$ ipython --no-banner

In [1]: import numpy as np

In [2]: import numpy.linalg as la

In [3]: np.set_printoptions(suppress=True, linewidth=140)

In [4]: arr = np.load("test18.npy")

In [5]: arr
Out[5]: 
array([[ 1, -2,  1, -1],
       [-2,  4, -2,  2],
       [ 1, -2,  1, -1],
       [ 2, -4,  2, -2],
       [-3,  6, -3,  3]])

In [6]: rank = la.matrix_rank(arr)

In [7]: rank
Out[7]: np.int64(1)

In [8]: ns = la.svd(arr)[2][rank:].T

In [9]: print(np.round(ns @ ns.T, 2))
[[ 0.86  0.29 -0.14  0.14]
 [ 0.29  0.43  0.29 -0.29]
 [-0.14  0.29  0.86  0.14]
 [ 0.14 -0.29  0.14  0.86]]

In [10]: [int(la.matrix_rank(np.delete(arr, i, axis=0))) for i in range(5)]
Out[10]: [1, 1, 1, 1, 1]

In [11]: [int(la.matrix_rank(arr[:i])) for i in range(1, len(arr) + 1)]
Out[11]: [1, 1, 1, 1, 1]

In [12]: la.matrix_rank(arr.T @ arr), la.matrix_rank(arr @ arr.T)
Out[12]: (np.int64(1), np.int64(1))

In [13]: M2 = arr[0, 0] * arr[1:] - np.outer(arr[1:, 0], arr[0])

In [14]: M2
Out[14]: 
array([[0, 0, 0, 0],
       [0, 0, 0, 0],
       [0, 0, 0, 0],
       [0, 0, 0, 0]])

In [15]: np.flatnonzero(~M2.round(6).any(axis=1))
Out[15]: array([0, 1, 2, 3])

In [16]: K = np.load("sample0.npy")

In [17]: print(K.round(2))
[[ 0.06 -0.15 -0.19]
 [-0.15  0.37  0.46]
 [-0.19  0.46  0.57]]

In [18]: # equal to its transpose

In [19]: M2 = K / np.sqrt((K ** 2).mean(axis=1, keepdims=True))

In [20]: print(M2[2].round(2))
[-0.44  1.05  1.31]

In [21]: la.matrix_rank(M2) == la.matrix_rank(K)
Out[21]: np.True_

In [22]: rng = np.random.default_rng(8539)

In [23]: idx = rng.permutation(3)

In [24]: idx
Out[24]: array([1, 0, 2])

In [25]: M2 = K[idx][:, idx]

In [26]: M2.round(2)
Out[26]: 
array([[ 0.37, -0.15,  0.46],
       [-0.15,  0.06, -0.19],
       [ 0.46, -0.19,  0.57]])

In [27]: np.round(np.trace(M2), 2)
Out[27]: np.float64(1.0)

In [28]: np.round(np.sort(np.abs(la.eigvals(M2))), 2) + 0
Out[28]: array([0., 0., 1.])

In [29]: np.allclose(M2, K)
Out[29]: False

In [30]: np.argsort(-la.norm(K, axis=0).round(6), kind="stable")[:3]
Out[30]: array([2, 1, 0])

In [31]: print(la.matrix_rank(K, rtol=0.1))
1

In [32]: la.cond(K) > 100
Out[32]: np.True_

In [33]: J = np.load("x.npy")

In [34]: print(J)
[[ 1  1  1  1  1  1  1  1]
 [ 1  1 -1 -1  1  1 -1 -1]
 [ 1 -1  1 -1 -1  1 -1  1]
 [ 1 -1  1 -1  1 -1  1 -1]]

In [35]: t = np.radians(135)

In [36]: r_ = np.eye(8)

In [37]: r_[1, 1] = r_[2, 2] = np.cos(t)

In [38]: r_[1, 2], r_[2, 1] = -np.sin(t), np.sin(t)

In [39]: r_.round(2)
Out[39]: 
array([[ 1.  ,  0.  ,  0.  ,  0.  ,  0.  ,  0.  ,  0.  ,  0.  ],
       [ 0.  , -0.71, -0.71,  0.  ,  0.  ,  0.  ,  0.  ,  0.  ],
       [ 0.  ,  0.71, -0.71,  0.  ,  0.  ,  0.  ,  0.  ,  0.  ],
       [ 0.  ,  0.  ,  0.  ,  1.  ,  0.  ,  0.  ,  0.  ,  0.  ],
       [ 0.  ,  0.  ,  0.  ,  0.  ,  1.  ,  0.  ,  0.  ,  0.  ],
       [ 0.  ,  0.  ,  0.  ,  0.  ,  0.  ,  1.  ,  0.  ,  0.  ],
       [ 0.  ,  0.  ,  0.  ,  0.  ,  0.  ,  0.  ,  1.  ,  0.  ],
       [ 0.  ,  0.  ,  0.  ,  0.  ,  0.  ,  0.  ,  0.  ,  1.  ]])

In [40]: M2 = J @ r_.T

In [41]: M2.round(2) + 0
Out[41]: 
array([[ 1.  , -1.41,  0.  ,  1.  ,  1.  ,  1.  ,  1.  ,  1.  ],
       [ 1.  ,  0.  ,  1.41, -1.  ,  1.  ,  1.  , -1.  , -1.  ],
       [ 1.  ,  0.  , -1.41, -1.  , -1.  ,  1.  , -1.  ,  1.  ],
       [ 1.  ,  0.  , -1.41, -1.  ,  1.  , -1.  ,  1.  , -1.  ]])

In [42]: round(float(la.det(r_)), 2), round(np.trace(r_), 2)
Out[42]: (1.0, np.float64(4.59))

In [43]: np.round(la.svd(J, compute_uv=False), 2), np.round(la.svd(M2, compute_uv=False), 2)
Out[43]: (array([2.83, 2.83, 2.83, 2.83]), array([2.83, 2.83, 2.83, 2.83]))

In [44]: u = np.array([1, 2, -3, 1, -1, -3, 2, 0])

In [45]: M2 = r_ + np.outer(u, np.eye(8)[0])

In [46]: M2.round(2)
Out[46]: 
array([[ 2.  ,  0.  ,  0.  ,  0.  ,  0.  ,  0.  ,  0.  ,  0.  ],
       [ 2.  , -0.71, -0.71,  0.  ,  0.  ,  0.  ,  0.  ,  0.  ],
       [-3.  ,  0.71, -0.71,  0.  ,  0.  ,  0.  ,  0.  ,  0.  ],
       [ 1.  ,  0.  ,  0.  ,  1.  ,  0.  ,  0.  ,  0.  ,  0.  ],
       [-1.  ,  0.  ,  0.  ,  0.  ,  1.  ,  0.  ,  0.  ,  0.  ],
       [-3.  ,  0.  ,  0.  ,  0.  ,  0.  ,  1.  ,  0.  ,  0.  ],
       [ 2.  ,  0.  ,  0.  ,  0.  ,  0.  ,  0.  ,  1.  ,  0.  ],
       [ 0.  ,  0.  ,  0.  ,  0.  ,  0.  ,  0.  ,  0.  ,  1.  ]])

In [47]: print(la.matrix_rank(la.inv(M2) - la.inv(r_), tol=1e-8))
1

In [48]: round(la.det(M2) / la.det(r_), 2), round(1 + la.solve(r_, u)[0], 2)
Out[48]: (np.float64(2.0), np.float64(2.0))

In [49]: np.round(M2.sum(axis=1), 2)
Out[49]: array([ 2.  ,  0.59, -3.  ,  2.  ,  0.  , -2.  ,  3.  ,  1.  ])

In [50]: np.round(M2.sum(axis=0), 2) + 0
Out[50]: array([ 0.  ,  0.  , -1.41,  1.  ,  1.  ,  1.  ,  1.  ,  1.  ])

In [51]: np.abs(M2).max()
Out[51]: np.float64(3.0)

In [52]: la.rank(M2)
Traceback (most recent call last):
  Cell In[52], line 1
    la.rank(M2)
AttributeError: module 'numpy.linalg' has no attribute 'rank'


In [53]: np.round(M2 - M2[0], 2)
Out[53]: 
array([[ 0.  ,  0.  ,  0.  ,  0.  ,  0.  ,  0.  ,  0.  ,  0.  ],
       [ 0.  , -0.71, -0.71,  0.  ,  0.  ,  0.  ,  0.  ,  0.  ],
       [-5.  ,  0.71, -0.71,  0.  ,  0.  ,  0.  ,  0.  ,  0.  ],
       [-1.  ,  0.  ,  0.  ,  1.  ,  0.  ,  0.  ,  0.  ,  0.  ],
       [-3.  ,  0.  ,  0.  ,  0.  ,  1.  ,  0.  ,  0.  ,  0.  ],
       [-5.  ,  0.  ,  0.  ,  0.  ,  0.  ,  1.  ,  0.  ,  0.  ],
       [ 0.  ,  0.  ,  0.  ,  0.  ,  0.  ,  0.  ,  1.  ,  0.  ],
       [-2.  ,  0.  ,  0.  ,  0.  ,  0.  ,  0.  ,  0.  ,  1.  ]])

In [54]: round(la.norm(M2), 2)
Out[54]: np.float64(6.24)

In [55]: np.count_nonzero(M2)
Out[55]: np.int64(16)

In [56]: print(np.round(np.diff(M2, axis=0), 2) + 0)
[[ 0.   -0.71 -0.71  0.    0.    0.    0.    0.  ]
 [-5.    1.41  0.    0.    0.    0.    0.    0.  ]
 [ 4.   -0.71  0.71  1.    0.    0.    0.    0.  ]
 [-2.    0.    0.   -1.    1.    0.    0.    0.  ]
 [-2.    0.    0.    0.   -1.    1.    0.    0.  ]
 [ 5.    0.    0.    0.    0.   -1.    1.    0.  ]
 [-2.    0.    0.    0.    0.    0.   -1.    1.  ]]
